In [1]: import numpy as np

In [2]: np.set_printoptions(suppress=True, linewidth=200)

In [3]: M2 = np.array([[1, 0], [3, 1]])

In [4]: data = np.kron(np.eye(2, dtype=int), M2)

In [5]: data
Out[5]: 
array([[1, 0, 0, 0],
       [3, 1, 0, 0],
       [0, 0, 1, 0],
       [0, 0, 3, 1]])

In [6]: np.round(np.abs(np.linalg.svd(data)[2][-1]), 2)
Out[6]: array([0.  , 0.  , 0.29, 0.96])

In [7]: round(float(np.linalg.norm(data, 2) / np.linalg.norm(data)), 2)
Out[7]: 0.7

In [8]: W0 = np.loadtxt("layer3.csv", delimiter=",")

In [9]: W0
Out[9]: 
array([[ 0.,  0.,  0.],
       [ 0.,  0.,  0.],
       [ 0., -2.,  0.]])

In [10]: P = np.triu(np.array([[2, 3, -7], [4, 6, -5], [-6, 1, 6]]), 1) + np.eye(3)

In [11]: M2 = P @ W0 @ np.linalg.inv(P)

In [12]: round(np.linalg.det(M2), 2)
Out[12]: np.float64(0.0)

In [13]: np.round(np.poly(M2), 2) + 0
Out[13]: array([1., 0., 0., 0.])

In [14]: C2 = W0.T @ W0

In [15]: np.trace(C2), (W0 ** 2).sum()
Out[15]: (np.float64(4.0), np.float64(4.0))

In [16]: np.round(np.linalg.svd(W0, compute_uv=False) ** 2, 2)
Out[16]: array([4., 0., 0.])

In [17]: np.linalg.matrix_rank(C2)
Out[17]: np.int64(1)

In [18]: feats = np.loadtxt("test1.csv", delimiter=",")

In [19]: feats
Out[19]: 
array([[0., 1.],
       [1., 0.]])

In [20]: vec = np.array([2, 0])

In [21]: feats * vec
Out[21]: 
array([[0., 0.],
       [2., 0.]])

In [22]: np.linalg.norm(feats @ vec) <= np.linalg.norm(feats, 2) * np.linalg.norm(vec) + 1e-9
Out[22]: np.True_

In [23]: feats @ vec
Out[23]: array([0., 2.])

In [24]: feats @ np.ones(2)
Out[24]: array([1., 1.])

In [25]: ev, evecs = np.linalg.eig(feats)

In [26]: np.prod(ev)
Out[26]: np.float64(-1.0)

In [27]: np.linalg.matrix_rank(feats)
Out[27]: np.int64(2)

In [28]: round(np.linalg.norm(feats), 2)
Out[28]: np.float64(1.41)

In [29]: np.abs(feats).max()
Out[29]: np.float64(1.0)

In [30]: np.diff(feats, axis=0)
Out[30]: array([[ 1., -1.]])

In [31]: np.count_nonzero(feats)
Out[31]: np.int64(2)

In [32]: feats.sum(axis=1)
Out[32]: array([1., 1.])

In [33]: m1 = np.loadtxt("run5.csv", delimiter=",")

In [34]: m1.round(2) + 0
Out[34]: 
array([[ 11.71, -25.04, -22.96,  24.81],
       [ 11.49, -24.35, -22.21,  23.96],
       [ 10.93, -22.54, -20.26,  21.73],
       [ 10.51, -21.25, -18.88,  20.16],
       [  8.98, -16.73, -14.14,  14.74],
       [  8.21, -14.61, -11.98,  12.25],
       [  8.12, -14.38, -11.75,  11.99],
       [  6.93, -11.32,  -8.73,   8.52],
       [  5.88,  -8.85,  -6.38,   5.83],
       [  4.83,  -6.6 ,  -4.36,   3.53],
       [  4.65,  -6.25,  -4.05,   3.18],
       [  2.82,  -3.01,  -1.47,   0.35],
       [  2.77,  -2.93,  -1.41,   0.29],
       [  2.3 ,  -2.25,  -0.95,  -0.16],
       [  1.49,  -1.24,  -0.37,  -0.63],
       [  1.24,  -0.97,  -0.24,  -0.68],
       [  0.77,  -0.53,  -0.08,  -0.64],
       [  0.56,  -0.36,  -0.04,  -0.55],
       [  0.41,  -0.24,  -0.02,  -0.44],
       [ -0.01,   0.  ,   0.  ,   0.01],
       [ -0.36,   0.15,   0.04,   0.77],
       [ -0.42,   0.41,   1.05,   2.06],
       [  0.54,   1.88,   5.46,   1.18],
       [  0.68,   2.12,   6.1 ,   0.91],
       [  1.17,   3.07,   8.48,  -0.24],
       [  1.35,   3.44,   9.38,  -0.72],
       [  1.51,   3.78,  10.2 ,  -1.17],
       [  1.84,   4.5 ,  11.89,  -2.13],
       [  2.34,   5.65,  14.53,  -3.73],
       [  3.  ,   7.3 ,  18.18,  -6.06],
       [  3.98,   9.94,  23.87,  -9.91]])

In [35]: C2 = np.cov(m1, rowvar=False)

In [36]: np.round(m1.std(axis=0), 2)
Out[36]: array([ 3.77,  9.5 , 11.3 ,  8.68])

In [37]: np.round(np.corrcoef(m1.T), 2)
Out[37]: 
array([[ 1.  , -0.9 , -0.76,  0.88],
       [-0.9 ,  1.  ,  0.97, -0.98],
       [-0.76,  0.97,  1.  , -0.93],
       [ 0.88, -0.98, -0.93,  1.  ]])

In [38]: np.argwhere(np.triu(np.abs(np.corrcoef(m1.T)) > 0.8, 1))
Out[38]: 
array([[0, 1],
       [0, 3],
       [1, 2],
       [1, 3],
       [2, 3]])

In [39]: np.round(np.median(m1, axis=0), 2)
Out[39]: array([ 2.34, -0.97, -0.24,  0.35])

In [40]: np.round(np.polyfit(m1[:, 2], m1[:, 1], 1), 2)
Out[40]: array([ 0.81, -3.48])

In [41]: round(np.corrcoef(m1[:, 2], m1[:, 1])[0, 1], 2)
Out[41]: np.float64(0.97)
